$ python -q
>>> import numpy as np
>>> from numpy import linalg as LA
>>> np.set_printoptions(suppress=True, linewidth=100)
>>> M = np.array([[8, 2, 4, 6, 9],
...     [2, 0, 9, 3, 2],
...     [4, 9, 6, 7, 5],
...     [6, 3, 7, 4, 5],
...     [9, 2, 5, 5, 2]])
>>> proj = np.triu(np.array([[3, 2, 1, 0, 1],
...     [3, 0, 0, 3, 2],
...     [0, 0, 2, 1, 1],
...     [1, 0, 1, 2, 3],
...     [1, 2, 0, 0, 0]]), 1) + np.eye(5)
>>> out = proj @ M @ LA.inv(proj)
>>> np.round(np.poly(out), 2)
array([   1.,  -20., -190.,  840., 6867., 6656.])
>>> LA.matrix_rank(out)
np.int64(5)
>>> out = M / LA.norm(M, axis=1, keepdims=True)
>>> G = out @ out.T
>>> np.round(LA.norm(out, axis=1), 2)
array([1., 1., 1., 1., 1.])
>>> print(G.round(2))
[[1.   0.63 0.79 0.92 0.86]
 [0.63 1.   0.65 0.84 0.7 ]
 [0.79 0.65 1.   0.87 0.76]
 [0.92 0.84 0.87 1.   0.91]
 [0.86 0.7  0.76 0.91 1.  ]]
>>> feats = np.load("mat.npy")
>>> feats
array([[ 1.  ,  1.  ,  1.  , -0.43],
       [-0.49, -0.49, -0.37,  1.  ],
       [ 1.  ,  0.98,  0.85, -0.85],
       [-0.98, -1.  , -1.  , -0.79],
       [ 0.26, -0.26, -0.2 , -0.94],
       [ 0.99,  0.84,  0.54, -0.37],
       [ 1.  ,  1.  ,  1.  , -0.48],
       [ 1.  ,  0.4 , -0.07, -0.25],
       [ 0.56,  0.99,  0.95,  0.51],
       [ 1.  ,  1.  ,  0.98,  0.42],
       [ 0.65, -0.12, -0.21,  0.95],
       [ 0.02,  0.97,  0.92, -0.1 ],
       [ 0.91, -0.1 , -0.26,  0.83],
       [ 0.93,  1.  ,  0.99,  0.74],
       [ 0.17, -0.62, -0.49, -0.73],
       [-0.95, -0.85, -0.64,  0.99],
       [-0.32,  0.98,  0.94,  0.8 ],
       [ 0.79,  0.35,  0.16, -0.85],
       [-1.  , -1.  , -1.  , -0.93],
       [-0.49, -0.72, -0.54,  0.6 ],
       [ 0.92,  1.  ,  0.98,  0.56],
       [ 1.  ,  0.97,  0.81,  0.99],
       [ 0.26, -0.76, -0.65,  0.86],
       [-0.86, -0.98, -0.91, -1.  ],
       [ 0.79,  0.79,  0.59, -0.9 ],
       [-0.9 ,  0.96,  0.93, -0.99]])
>>> vec = np.array([-3, 1, 1, 1])
>>> rhs = feats @ vec
>>> print(np.round(LA.lstsq(feats, rhs)[0], 2))
[-3.  1.  1.  1.]
>>> np.round(LA.pinv(feats) @ feats, 2) + 0
array([[1., 0., 0., 0.],
       [0., 1., 0., 0.],
       [0., 0., 1., 0.],
       [0., 0., 0., 1.]])
>>> rng = np.random.default_rng(11880)
>>> rhs = rhs + 0.1 * rng.normal(size=26)
>>> rhs.round(2)
array([-1.44,  1.58, -2.1 ,  0.12, -2.11, -1.8 , -1.5 , -2.82,  0.85, -0.66, -1.46,  1.65, -2.33,
       -0.03, -2.16,  2.32,  3.68, -2.67,  0.11,  0.86, -0.13, -0.31, -1.22, -0.35, -1.78,  3.64])
>>> coef, *_ = LA.lstsq(feats, rhs)
>>> coef.round(2)
array([-2.97,  0.97,  1.01,  0.97])
>>> np.round(feats.T @ (rhs - feats @ coef), 2) + 0
array([0., 0., 0., 0.])
>>> coef.round()
array([-3.,  1.,  1.,  1.])
>>> q, V = LA.qr(feats[:, :3])[0], LA.qr(feats[:, 3:])[0]
>>> s = LA.svd(q.T @ V, compute_uv=False)
>>> (s > 0.9).sum()
np.int64(0)
>>> s.round(2)
array([0.35])
>>> np.round(np.degrees(np.arccos(s.clip(0, 1))), 2)
array([69.71])
>>> m1 = np.load("run7.npy")
>>> m1
array([[-1.7,  2. ,  2. ,  3. , -2. ],
       [ 1. ,  0.3, -1. ,  2. , -2. ],
       [-1. , -1. , -1.7,  0. , -1. ],
       [-1. , -2. ,  3. ,  3.3, -3. ],
       [-2. ,  2. ,  2. ,  3. , -1.7]])
>>> q, V = LA.qr(m1[:, :3])[0], LA.qr(m1[:, 3:])[0]
>>> s = LA.svd(q.T @ V, compute_uv=False)
>>> round(LA.norm(q @ q.T - V @ V.T, 2), 2)
np.float64(1.0)
>>> s.round(2)
array([0.99, 0.61])
>>> print((s > 0.9).sum())
1
>>> F = np.loadtxt("m.csv", delimiter=",")
>>> F
array([[  3.,   0.,  -2.,   2.,   1.,   3.,   2.],
       [  0.,   0.,   0.,   0.,   0.,   0.,   0.],
       [ -2.,   0.,  14.,  -4.,   4., -18.,  -6.],
       [  2.,   0.,  -4.,   2.,   0.,   6.,   2.],
       [  1.,   0.,   4.,   0.,   3.,  -3.,  -2.],
       [  3.,   0., -18.,   6.,  -3.,  27.,   6.],
       [  2.,   0.,  -6.,   2.,  -2.,   6.,   4.]])
>>> ev, V = LA.eigh(F)
>>> np.round(LA.svd(F, compute_uv=False), 2) + 0
array([43.9,  5. ,  4.1,  0. ,  0. ,  0. ,  0. ])
>>> np.unique(ev.round(6) + 0, return_counts=True)[1]
array([4, 1, 1, 1])
>>> print(np.round(np.abs(V[:, -1]), 2) + 0)
[0.1  0.   0.55 0.18 0.12 0.77 0.22]
>>> (ev > 1e-8).sum(), (ev < -1e-8).sum()
(np.int64(3), np.int64(0))
>>> ev.round(2) + 0
array([ 0. ,  0. ,  0. ,  0. ,  4.1,  5. , 43.9])
>>> ev, V = LA.eigh(F)
>>> vec = np.array([4, 2, -5, 5, 2, -4, 4])
>>> print(np.round(V * np.maximum(ev, 0) @ V.T, 2) + 0)
[[  3.   0.  -2.   2.   1.   3.   2.]
 [  0.   0.   0.   0.   0.   0.   0.]
 [ -2.   0.  14.  -4.   4. -18.  -6.]
 [  2.   0.  -4.   2.   0.   6.   2.]
 [  1.   0.   4.   0.   3.  -3.  -2.]
 [  3.   0. -18.   6.  -3.  27.   6.]
 [  2.   0.  -6.   2.  -2.   6.   4.]]
>>> np.round(LA.eigvalsh(F[1:, 1:]), 2) + 0
array([ 0.  ,  0.  ,  0.  ,  1.93,  4.59, 43.49])
>>> mat = np.loadtxt("x.csv", delimiter=",")
>>> print(mat)
[[-5. -6.  1.  4. -6.]
 [-3.  9. -3. -4.  2.]
 [ 2.  1.  9.  1.  0.]
 [ 4. -7.  3. -9. -1.]
 [ 3.  5.  7.  4. -4.]
 [ 2.  0.  9.  8. -2.]
 [ 7. -3.  0. -3. -1.]]
>>> q, r_ = LA.qr(mat)
>>> np.round(np.trace(q @ q.T), 2)
np.float64(5.0)
>>> np.round(q @ r_, 2) + 0
array([[-5., -6.,  1.,  4., -6.],
       [-3.,  9., -3., -4.,  2.],
       [ 2.,  1.,  9.,  1.,  0.],
       [ 4., -7.,  3., -9., -1.],
       [ 3.,  5.,  7.,  4., -4.],
       [ 2.,  0.,  9.,  8., -2.],
       [ 7., -3.,  0., -3., -1.]])
>>> np.allclose(r_.T @ r_, mat.T @ mat)
True
>>> q.shape, r_.shape
((7, 5), (5, 5))
>>> round(abs(r_[0, 0]), 2), np.round(LA.norm(mat[:, 0]), 2)
(np.float64(10.77), np.float64(10.77))
>>> vec = np.array([2, -1, 5, -3, -3])
>>> rhs = mat @ vec
>>> coef, lr = np.zeros(5), 1 / LA.norm(mat, 2) ** 2
>>> for i in range(4):
...     coef -= lr * mat.T @ (mat @ coef - rhs)
...     if i % 1 == 0: print(i, round(LA.norm(mat @ coef - rhs), 2))
... 
0 33.25
1 21.0
2 16.52
3 14.07
>>> coef.round(2)
array([ 2.8 , -1.6 ,  4.43, -1.77, -1.44])
>>> round(LA.cond(mat), 2)
np.float64(3.78)
>>> proj = mat @ LA.solve(mat.T @ mat, mat.T)
>>> proj.round(2)
array([[ 0.9 , -0.11, -0.14,  0.09,  0.13, -0.01, -0.18],
       [-0.11,  0.72,  0.04, -0.01,  0.23, -0.3 , -0.22],
       [-0.14,  0.04,  0.58,  0.26,  0.07,  0.31, -0.23],
       [ 0.09, -0.01,  0.26,  0.84, -0.06, -0.17,  0.16],
       [ 0.13,  0.23,  0.07, -0.06,  0.79,  0.17,  0.24],
       [-0.01, -0.3 ,  0.31, -0.17,  0.17,  0.51, -0.06],
       [-0.18, -0.22, -0.23,  0.16,  0.24, -0.06,  0.66]])
>>> print(np.trace(proj))
5.0
>>> np.round(LA.eigvalsh(proj), 2) + 0
array([0., 0., 1., 1., 1., 1., 1.])
>>> np.allclose(proj @ proj, proj)
True
>>> vec = np.array([-2, -1, 0, -1, -2])
>>> rhs = mat @ vec
>>> rhs
array([24., -3., -6., 10., -7., -8., -6.])
>>> rhs = rhs + 0.1 * rng.normal(size=7)
>>> print(rhs.round(2))
[23.78 -3.   -5.98 10.   -7.07 -7.98 -6.22]
>>> coef, *_ = LA.lstsq(mat, rhs)
>>> round(LA.norm(rhs - mat @ coef), 2)
np.float64(0.16)
>>> print(coef.round())
[-2. -1.  0. -1. -2.]
>>> np.round(mat.T @ (rhs - mat @ coef), 2) + 0
array([0., 0., 0., 0., 0.])
>>> q, V = LA.qr(mat[:, :3])[0], LA.qr(mat[:, 3:])[0]
>>> s = LA.svd(q.T @ V, compute_uv=False)
>>> np.round(np.degrees(np.arccos(s.clip(0, 1))), 2)
array([43.76, 55.95])
>>> s.round(2)
array([0.72, 0.56])
>>> q, _ = LA.qr(np.array([[1.0, 0.8, -1.6], [0.7, -0.7, 1.0], [-0.1, -0.5, 1.3]]))
>>> ev = np.array([-7, -7, -1])
>>> W0 = q @ np.diag(ev) @ q.T
>>> W0.round(2)
array([[-6.45, -0.55,  1.64],
       [-0.55, -6.45, -1.64],
       [ 1.64, -1.64, -2.09]])
>>> np.einsum("ii->", W0)
np.float64(-15.0)
>>> round(float(LA.eigvals(W0).sum().real), 2)
-15.0
>>> round(np.einsum("ij,ji->", W0, W0), 2)
np.float64(99.0)
>>> np.round(np.poly(W0), 2)
array([ 1., 15., 63., 49.])
>>> ev, V = LA.eigh(W0)
>>> np.round(V.T @ V, 2) + 0
array([[1., 0., 0.],
       [0., 1., 0.],
       [0., 0., 1.]])
>>> np.round(V.T @ W0 @ V, 2) + 0
array([[-7.,  0.,  0.],
       [ 0., -7.,  0.],
       [ 0.,  0., -1.]])
>>> ev.round(2)
array([-7., -7., -1.])
>>> np.round(V @ np.diag(ev) @ V.T, 2)
array([[-6.45, -0.55,  1.64],
       [-0.55, -6.45, -1.64],
       [ 1.64, -1.64, -2.09]])
>>> print(np.round(np.abs(V[:, -1]), 2))
[0.3 0.3 0.9]
>>> (ev > 1e-8).sum(), (ev < -1e-8).sum()
(np.int64(0), np.int64(3))
>>> np.round(LA.eigvalsh(W0 @ W0), 2)
array([ 1., 49., 49.])
>>> data = np.loadtxt("layer15.csv", delimiter=",")
>>> print(data)
[[3. 0. 2. 4. 1. 0. 3.]
 [0. 2. 3. 4. 1. 3. 0.]
 [0. 0. 3. 0. 0. 2. 3.]
 [0. 3. 3. 8. 2. 1. 3.]
 [0. 1. 2. 8. 2. 2. 0.]
 [3. 1. 3. 8. 2. 2. 0.]]
>>> blk = np.stack([data, -1 * data, data[::-1]])
>>> np.einsum("bij,cij->bc", blk, blk)
array([[ 364., -364.,  234.],
       [-364.,  364., -234.],
       [ 234., -234.,  364.]])
>>> blk.sum(axis=0)
array([[3., 1., 3., 8., 2., 2., 0.],
       [0., 1., 2., 8., 2., 2., 0.],
       [0., 3., 3., 8., 2., 1., 3.],
       [0., 0., 3., 0., 0., 2., 3.],
       [0., 2., 3., 4., 1., 3., 0.],
       [3., 0., 2., 4., 1., 0., 3.]])
>>> np.round(LA.norm(blk, axis=(1, 2)), 2)
array([19.08, 19.08, 19.08])
>>> E = np.load("block18.npy")
>>> E
array([[ 5,  6,  7],
       [ 8,  9, 10],
       [11, 12, 13]])
>>> [round(float(x), 2) for x in LA.svd(E, compute_uv=False)[:3]]
[28.08, 0.64, 0.0]
>>> round(float(LA.norm(E, 2) / LA.norm(E)), 2)
1.0
>>> LA.matrix_rank(E, rtol=0.1)
np.int64(1)
>>> np.argsort(-LA.norm(E, axis=0).round(6), kind="stable")[:3]
array([2, 1, 0])
>>> U, s, Vh = LA.svd(E)
>>> V = Vh[:(s > 1e-8).sum()]
>>> vec = E[1] + 4 * E[0] + rng.integers(2) * np.eye(3)[1]
>>> vec
array([28., 33., 38.])
>>> np.round(np.diag(V.T @ V), 2)
array([0.83, 0.33, 0.83])
>>> np.allclose(V.T @ V @ vec, vec)
True
>>> np.round(V.T @ V, 2)
array([[ 0.83,  0.33, -0.17],
       [ 0.33,  0.33,  0.33],
       [-0.17,  0.33,  0.83]])
